$ python3 -q
>>> import numpy as np
>>> from numpy import linalg as LA
>>> np.set_printoptions(precision=2, suppress=True, linewidth=200)
>>> W0 = np.load("a.npy")
>>> W0
array([[0, 0, 0, 0, 0, 0, 0, 0, 3, 0, 0, 0],
       [0, 0, 0, 0, 0, 0, 0, 0, 0, 0, 0, 2],
       [0, 0, 0, 0, 0, 0, 0, 0, 0, 0, 0, 0],
       [0, 0, 1, 0, 0, 0, 0, 0, 0, 0, 0, 0],
       [3, 0, 0, 0, 0, 0, 0, 0, 0, 0, 0, 0],
       [0, 0, 0, 0, 0, 0, 0, 0, 0, 0, 3, 0],
       [0, 1, 0, 0, 0, 0, 0, 0, 0, 0, 0, 0],
       [0, 0, 0, 3, 0, 0, 0, 0, 0, 0, 0, 0],
       [0, 0, 0, 0, 0, 0, 2, 0, 0, 0, 0, 0],
       [0, 0, 0, 0, 0, 0, 0, 1, 0, 0, 0, 0],
       [0, 0, 0, 0, 0, 0, 0, 0, 0, 0, 0, 0],
       [0, 0, 0, 0, 3, 0, 0, 0, 0, 0, 0, 0]])
>>> LA.lstsq(W0[:-1].T, W0[-1])[2]
np.int32(9)
>>> W0 @ LA.pinv(W0) @ W0
array([[0., 0., 0., 0., 0., 0., 0., 0., 3., 0., 0., 0.],
       [0., 0., 0., 0., 0., 0., 0., 0., 0., 0., 0., 2.],
       [0., 0., 0., 0., 0., 0., 0., 0., 0., 0., 0., 0.],
       [0., 0., 1., 0., 0., 0., 0., 0., 0., 0., 0., 0.],
       [3., 0., 0., 0., 0., 0., 0., 0., 0., 0., 0., 0.],
       [0., 0., 0., 0., 0., 0., 0., 0., 0., 0., 3., 0.],
       [0., 1., 0., 0., 0., 0., 0., 0., 0., 0., 0., 0.],
       [0., 0., 0., 3., 0., 0., 0., 0., 0., 0., 0., 0.],
       [0., 0., 0., 0., 0., 0., 2., 0., 0., 0., 0., 0.],
       [0., 0., 0., 0., 0., 0., 0., 1., 0., 0., 0., 0.],
       [0., 0., 0., 0., 0., 0., 0., 0., 0., 0., 0., 0.],
       [0., 0., 0., 0., 3., 0., 0., 0., 0., 0., 0., 0.]])
>>> np.unique(W0.round(6), axis=0).shape
(11, 12)
>>> print(np.abs(np.diag(LA.qr(W0)[1])) > 1e-9)
[ True  True  True  True  True False  True  True  True False False  True]
>>> np.round(np.trace(LA.pinv(W0) @ W0), 2)
np.float64(10.0)
